>>> import numpy as np
>>> np.set_printoptions(precision=2, suppress=True, linewidth=160, floatmode="fixed")
>>> rnd = lambda a: np.round(a, 2) + 0
>>> mat = np.load("test8.npy")
>>> mat
array([[6.00, 5.00, 0.00, 5.00, 0.00],
       [5.00, 6.00, 0.00, 5.00, 0.00],
       [0.00, 0.00, 6.00, 0.00, 5.00],
       [5.00, 5.00, 0.00, 6.00, 0.00],
       [0.00, 0.00, 5.00, 0.00, 6.00]])
>>> # splits into 2 blocks
>>> [round(float(x), 2) for x in np.linalg.svd(mat, compute_uv=False)[:3]]
[16.0, 11.0, 1.0]
>>> np.linalg.matrix_rank(mat, rtol=0.1)
np.int64(2)
>>> x0 = np.ones(5)
>>> for _ in range(7):
...     x0 = mat @ x0
...     x0 /= np.linalg.norm(x0)
...     print(round(x0 @ mat @ x0, 2))
... 
14.8
15.35
15.67
15.84
15.92
15.96
15.98
>>> rnd(np.linalg.eigvalsh(mat)[-1])
np.float64(16.0)
>>> rnd(x0)
array([0.58, 0.58, 0.04, 0.58, 0.04])
>>> (mat != 0).astype(int)
array([[1, 1, 0, 1, 0],
       [1, 1, 0, 1, 0],
       [0, 0, 1, 0, 1],
       [1, 1, 0, 1, 0],
       [0, 0, 1, 0, 1]])
>>> mat @ mat
array([[86.00, 85.00,  0.00, 85.00,  0.00],
       [85.00, 86.00,  0.00, 85.00,  0.00],
       [ 0.00,  0.00, 61.00,  0.00, 60.00],
       [85.00, 85.00,  0.00, 86.00,  0.00],
       [ 0.00,  0.00, 60.00,  0.00, 61.00]])
>>> w, V = np.linalg.eigh(mat)
>>> print(w.sum(), np.trace(mat))
30.0 30.0
>>> print(rnd(V.T @ mat @ V))
[[ 1.00  0.00  0.00  0.00  0.00]
 [ 0.00  1.00  0.00  0.00  0.00]
 [ 0.00  0.00  1.00  0.00  0.00]
 [ 0.00  0.00  0.00 11.00  0.00]
 [ 0.00  0.00  0.00  0.00 16.00]]
>>> print(np.unique(w.round(6) + 0, return_counts=True)[1])
[3 1 1]
>>> rnd(np.linalg.svd(mat, compute_uv=False))
array([16.00, 11.00,  1.00,  1.00,  1.00])
>>> rnd(np.linalg.eigvalsh(mat + -1 * np.eye(5)))
array([ 0.00,  0.00,  0.00, 10.00, 15.00])
>>> rnd(V.T @ V)
array([[1.00, 0.00, 0.00, 0.00, 0.00],
       [0.00, 1.00, 0.00, 0.00, 0.00],
       [0.00, 0.00, 1.00, 0.00, 0.00],
       [0.00, 0.00, 0.00, 1.00, 0.00],
       [0.00, 0.00, 0.00, 0.00, 1.00]])
>>> A2 = mat / np.linalg.norm(mat, axis=1, keepdims=True)
>>> gram = A2 @ A2.T
>>> rnd(gram)
array([[1.00, 0.99, 0.00, 0.99, 0.00],
       [0.99, 1.00, 0.00, 0.99, 0.00],
       [0.00, 0.00, 1.00, 0.00, 0.98],
       [0.99, 0.99, 0.00, 1.00, 0.00],
       [0.00, 0.00, 0.98, 0.00, 1.00]])
>>> rnd(np.degrees(np.arccos(np.clip(gram[1, 0], -1, 1))))
np.float64(8.75)
>>> np.argwhere(np.triu(np.abs(gram) > 0.95, 1))
array([[0, 1],
       [0, 3],
       [1, 3],
       [2, 4]])
>>> rnd(gram[1])
array([0.99, 1.00, 0.00, 0.99, 0.00])
>>> M = np.loadtxt("m.csv", delimiter=",")
>>> rnd(M)
array([[ 0.93,  0.00,  0.00,  0.00,  0.00, -0.36,  0.00,  0.00],
       [ 0.00,  1.00,  0.00,  0.00,  0.00,  0.00,  0.00,  0.00],
       [ 0.00,  0.00,  1.00,  0.00,  0.00,  0.00,  0.00,  0.00],
       [ 0.00,  0.00,  0.00,  1.00,  0.00,  0.00,  0.00,  0.00],
       [ 0.00,  0.00,  0.00,  0.00,  1.00,  0.00,  0.00,  0.00],
       [ 0.36,  0.00,  0.00,  0.00,  0.00,  0.93,  0.00,  0.00],
       [ 0.00,  0.00,  0.00,  0.00,  0.00,  0.00,  1.00,  0.00],
       [ 0.00,  0.00,  0.00,  0.00,  0.00,  0.00,  0.00,  1.00]])
>>> Q, V = np.linalg.qr(M[:, :1])[0], np.linalg.qr(M[:, 1:])[0]
>>> sigma = np.linalg.svd(Q.T @ V, compute_uv=False)
>>> print(np.degrees(np.arccos(sigma.clip(0, 1))))
[90.00]
>>> rnd(np.trace(M))
np.float64(7.87)
>>> print(rnd((M - M.T) / 2))
[[ 0.00  0.00  0.00  0.00  0.00 -0.36  0.00  0.00]
 [ 0.00  0.00  0.00  0.00  0.00  0.00  0.00  0.00]
 [ 0.00  0.00  0.00  0.00  0.00  0.00  0.00  0.00]
 [ 0.00  0.00  0.00  0.00  0.00  0.00  0.00  0.00]
 [ 0.00  0.00  0.00  0.00  0.00  0.00  0.00  0.00]
 [ 0.36  0.00  0.00  0.00  0.00  0.00  0.00  0.00]
 [ 0.00  0.00  0.00  0.00  0.00  0.00  0.00  0.00]
 [ 0.00  0.00  0.00  0.00  0.00  0.00  0.00  0.00]]
>>> np.linalg.determinant(M)
Traceback (most recent call last):
  File "<python-input-34>", line 1, in <module>
    np.linalg.determinant(M)
    ^^^^^^^^^^^^^^^^^^^^^
AttributeError: module 'numpy.linalg' has no attribute 'determinant'
>>> np.allclose(M, M.T)
False
>>> rnd(np.abs(np.linalg.eigvals(M)).max())
np.float64(1.0)
>>> rnd(np.linalg.matrix_power(M, 4))
array([[ 0.10,  0.00,  0.00,  0.00,  0.00, -0.99,  0.00,  0.00],
       [ 0.00,  1.00,  0.00,  0.00,  0.00,  0.00,  0.00,  0.00],
       [ 0.00,  0.00,  1.00,  0.00,  0.00,  0.00,  0.00,  0.00],
       [ 0.00,  0.00,  0.00,  1.00,  0.00,  0.00,  0.00,  0.00],
       [ 0.00,  0.00,  0.00,  0.00,  1.00,  0.00,  0.00,  0.00],
       [ 0.99,  0.00,  0.00,  0.00,  0.00,  0.10,  0.00,  0.00],
       [ 0.00,  0.00,  0.00,  0.00,  0.00,  0.00,  1.00,  0.00],
       [ 0.00,  0.00,  0.00,  0.00,  0.00,  0.00,  0.00,  1.00]])
>>> rnd(M.T @ M)
array([[1.00, 0.00, 0.00, 0.00, 0.00, 0.00, 0.00, 0.00],
       [0.00, 1.00, 0.00, 0.00, 0.00, 0.00, 0.00, 0.00],
       [0.00, 0.00, 1.00, 0.00, 0.00, 0.00, 0.00, 0.00],
       [0.00, 0.00, 0.00, 1.00, 0.00, 0.00, 0.00, 0.00],
       [0.00, 0.00, 0.00, 0.00, 1.00, 0.00, 0.00, 0.00],
       [0.00, 0.00, 0.00, 0.00, 0.00, 1.00, 0.00, 0.00],
       [0.00, 0.00, 0.00, 0.00, 0.00, 0.00, 1.00, 0.00],
       [0.00, 0.00, 0.00, 0.00, 0.00, 0.00, 0.00, 1.00]])
>>> rnd(M @ M.T)
array([[1.00, 0.00, 0.00, 0.00, 0.00, 0.00, 0.00, 0.00],
       [0.00, 1.00, 0.00, 0.00, 0.00, 0.00, 0.00, 0.00],
       [0.00, 0.00, 1.00, 0.00, 0.00, 0.00, 0.00, 0.00],
       [0.00, 0.00, 0.00, 1.00, 0.00, 0.00, 0.00, 0.00],
       [0.00, 0.00, 0.00, 0.00, 1.00, 0.00, 0.00, 0.00],
       [0.00, 0.00, 0.00, 0.00, 0.00, 1.00, 0.00, 0.00],
       [0.00, 0.00, 0.00, 0.00, 0.00, 0.00, 1.00, 0.00],
       [0.00, 0.00, 0.00, 0.00, 0.00, 0.00, 0.00, 1.00]])
>>> rnd(np.sort(np.linalg.eigvals(M).real))
array([0.93, 0.93, 1.00, 1.00, 1.00, 1.00, 1.00, 1.00])
>>> rnd(np.linalg.det(M))
np.float64(1.0)
>>> rnd(M @ M)
array([[ 0.74,  0.00,  0.00,  0.00,  0.00, -0.67,  0.00,  0.00],
       [ 0.00,  1.00,  0.00,  0.00,  0.00,  0.00,  0.00,  0.00],
       [ 0.00,  0.00,  1.00,  0.00,  0.00,  0.00,  0.00,  0.00],
       [ 0.00,  0.00,  0.00,  1.00,  0.00,  0.00,  0.00,  0.00],
       [ 0.00,  0.00,  0.00,  0.00,  1.00,  0.00,  0.00,  0.00],
       [ 0.67,  0.00,  0.00,  0.00,  0.00,  0.74,  0.00,  0.00],
       [ 0.00,  0.00,  0.00,  0.00,  0.00,  0.00,  1.00,  0.00],
       [ 0.00,  0.00,  0.00,  0.00,  0.00,  0.00,  0.00,  1.00]])
>>> (M != 0).astype(int)
array([[1, 0, 0, 0, 0, 1, 0, 0],
       [0, 1, 0, 0, 0, 0, 0, 0],
       [0, 0, 1, 0, 0, 0, 0, 0],
       [0, 0, 0, 1, 0, 0, 0, 0],
       [0, 0, 0, 0, 1, 0, 0, 0],
       [1, 0, 0, 0, 0, 1, 0, 0],
       [0, 0, 0, 0, 0, 0, 1, 0],
       [0, 0, 0, 0, 0, 0, 0, 1]])
